In [1]: import numpy as np

In [2]: np.set_printoptions(precision=2, suppress=True, linewidth=140)

In [3]: Y = np.array([[1, 1, 4, 2, 5],
   ...:     [2, 3, 1, 2, 2],
   ...:     [4, 3, 0, 3, 2],
   ...:     [2, 4, 5, 3, 1],
   ...:     [0, 5, 1, 2, 1]])

In [4]: F = np.tril(Y)

In [5]: print(F)
[[1 0 0 0 0]
 [2 3 0 0 0]
 [4 3 0 0 0]
 [2 4 5 3 0]
 [0 5 1 2 1]]

In [6]: print(np.sort(np.abs(np.linalg.eigvals(F))))
[0. 1. 1. 3. 3.]

In [7]: print(round(float(np.abs(np.linalg.eigvals(F)).max()), 2))
3.0

In [8]: print(np.allclose(F @ F.T, F.T @ F))
False

In [9]: print(np.allclose(F, F.T))
False

In [10]: P = np.triu(np.array([[0, 4, 5, 5, 0],
    ...:     [3, 0, 2, 5, 1],
    ...:     [0, 2, 4, 5, 5],
    ...:     [1, 1, 2, 2, 4],
    ...:     [0, 1, 1, 0, 1]]), 1) + np.eye(5)

In [11]: Y = P @ F @ np.linalg.inv(P)

In [12]: print(np.linalg.matrix_rank(Y))
4

In [13]: print(np.round(np.poly(Y), 2) + 0)
[  1.  -8.  22. -24.   9.   0.]

In [14]: print(np.trace(Y), np.trace(F))
8.0 8

In [15]: print(round(np.linalg.det(Y), 2))
-0.0

In [16]: print(P @ F - F @ P)
[[ 38.  43.  20.  10.   0.]
 [ 18.  23.  10.  -8.  -2.]
 [ 10.  29.   4. -10.   2.]
 [  0.  12. -14. -47. -37.]
 [  0.   0. -10. -30. -18.]]

In [17]: print([round(float(x), 2) for x in np.linalg.svd(F, compute_uv=False)[:3]])
[9.73, 4.38, 3.15]

In [18]: print(np.linalg.matrix_rank(F, rtol=0.1))
3

In [19]: print(np.linalg.cond(F) > 100)
True

In [20]: K = np.loadtxt("sample1.csv", delimiter=",")

In [21]: print(K)
[[-4.18 -5.72 -3.67  3.46 -4.88  0.57  0.33]
 [-5.31 -4.04 -0.09  7.03  1.19 -2.16  0.01]
 [ 1.26  4.23  4.66  1.    7.2  -2.4  -0.42]
 [ 4.94  3.04 -0.95 -7.13 -2.76  2.65  0.09]
 [-4.84 -2.82  1.14  7.11  3.05 -2.73 -0.1 ]
 [-5.41 -4.88 -1.17  6.55 -0.53 -1.52  0.11]
 [ 5.39  5.09  1.49 -6.32  1.07  1.3  -0.14]
 [-4.29 -1.83  1.97  6.86  4.25 -3.03 -0.18]
 [ 2.22  4.88  4.56 -0.33  6.81 -1.95 -0.41]
 [-5.05 -5.61 -2.59  5.24 -2.92 -0.47  0.24]
 [ 2.11 -1.09 -3.8  -5.   -6.65  3.26  0.35]
 [-5.3  -5.34 -1.94  5.94 -1.81 -0.99  0.18]
 [-1.79  1.45  3.96  4.66  6.83 -3.23 -0.36]
 [ 5.41  4.58  0.75 -6.78 -0.14  1.78 -0.07]
 [-0.97  2.29  4.29  3.77  7.17 -3.1  -0.39]
 [-2.23  0.95  3.73  5.12  6.57 -3.27 -0.34]
 [ 4.62  5.75  3.24 -4.29  4.07 -0.11 -0.29]
 [ 5.03  5.62  2.62 -5.2   2.97  0.45 -0.24]
 [ 4.98  3.14 -0.85 -7.13 -2.62  2.61  0.08]
 [-4.23 -1.72  2.06  6.82  4.37 -3.05 -0.19]
 [ 5.42  4.85  1.11 -6.58  0.44  1.56 -0.1 ]
 [-0.17 -3.36 -4.58 -2.4  -7.34  2.81  0.42]
 [ 3.63  5.58  4.06 -2.5   5.64 -1.04 -0.37]
 [-4.08 -1.5   2.22  6.73  4.61 -3.1  -0.2 ]
 [ 0.58 -2.67 -4.41 -3.32 -7.27  3.02  0.4 ]
 [-5.27 -3.91  0.06  7.06  1.41 -2.23 -0.01]
 [-0.31  2.92  4.48  3.    7.31 -2.95 -0.41]
 [-3.96 -1.31  2.36  6.64  4.8  -3.14 -0.21]
 [ 5.    3.17 -0.82 -7.14 -2.58  2.6   0.07]
 [-4.09 -5.71 -3.74  3.3  -5.02  0.65  0.34]
 [ 2.09 -1.11 -3.8  -4.98 -6.66  3.26  0.35]
 [-2.52 -5.06 -4.5   0.77 -6.63  1.78  0.41]]

In [22]: # rank 2

In [23]: print(np.argsort(-np.linalg.norm(K, axis=0).round(6), kind="stable")[:3])
[3 4 0]
